$ python -q
>>> import numpy as np
>>> np.set_printoptions(suppress=True, linewidth=100)
>>> O, _ = np.linalg.qr(np.array([[-2.1, 1.0, -0.1, -0.8, 1.8],
...     [-1.4, -0.8, 0.6, 0.2, 0.4],
...     [-0.5, -0.4, 0.1, 0.3, 2.0],
...     [0.4, 0.5, -0.7, -0.5, -0.9],
...     [-0.5, -1.0, 0.1, -1.0, 2.4]]))
>>> ev = np.array([4, 4, 4, 3, 0])
>>> arr = O @ np.diag(ev) @ O.T
>>> arr.round(2)
array([[ 3.89,  0.4 , -0.22,  0.3 , -0.19],
       [ 0.4 ,  2.39,  1.32, -1.16,  0.58],
       [-0.22,  1.32,  1.98,  0.87, -0.03],
       [ 0.3 , -1.16,  0.87,  3.15,  0.46],
       [-0.19,  0.58, -0.03,  0.46,  3.59]])
>>> ev, evecs = np.linalg.eigh(arr)
>>> x = np.array([-1, -2, 2, 1, -2])
>>> np.round(evecs * np.abs(ev) @ evecs.T, 2)
array([[ 3.89,  0.4 , -0.22,  0.3 , -0.19],
       [ 0.4 ,  2.39,  1.32, -1.16,  0.58],
       [-0.22,  1.32,  1.98,  0.87, -0.03],
       [ 0.3 , -1.16,  0.87,  3.15,  0.46],
       [-0.19,  0.58, -0.03,  0.46,  3.59]])
>>> round(np.linalg.det(arr), 2)
np.float64(-0.0)
>>> np.round(np.sort(np.abs(np.linalg.eigvals(arr))), 2)
array([0., 3., 4., 4., 4.])
>>> round(np.trace(arr), 2)
np.float64(15.0)
>>> np.round((arr + arr.T) / 2, 2)
array([[ 3.89,  0.4 , -0.22,  0.3 , -0.19],
       [ 0.4 ,  2.39,  1.32, -1.16,  0.58],
       [-0.22,  1.32,  1.98,  0.87, -0.03],
       [ 0.3 , -1.16,  0.87,  3.15,  0.46],
       [-0.19,  0.58, -0.03,  0.46,  3.59]])
>>> W0 = np.loadtxt("layer14.csv", delimiter=",")
>>> W0
array([[ 3., -3., -3.],
       [ 1., -2.,  1.],
       [ 3., -2., -3.],
       [-3., -2., -3.],
       [-1.,  1., -3.],
       [ 5., -7., -1.]])
>>> r0 = np.array([3, 1])
>>> np.correlate(W0[1], W0[3], "full")
array([-3.,  4., -2.,  4., -3.])
>>> np.polyval(r0, W0[1])
array([ 4., -5.,  4.])
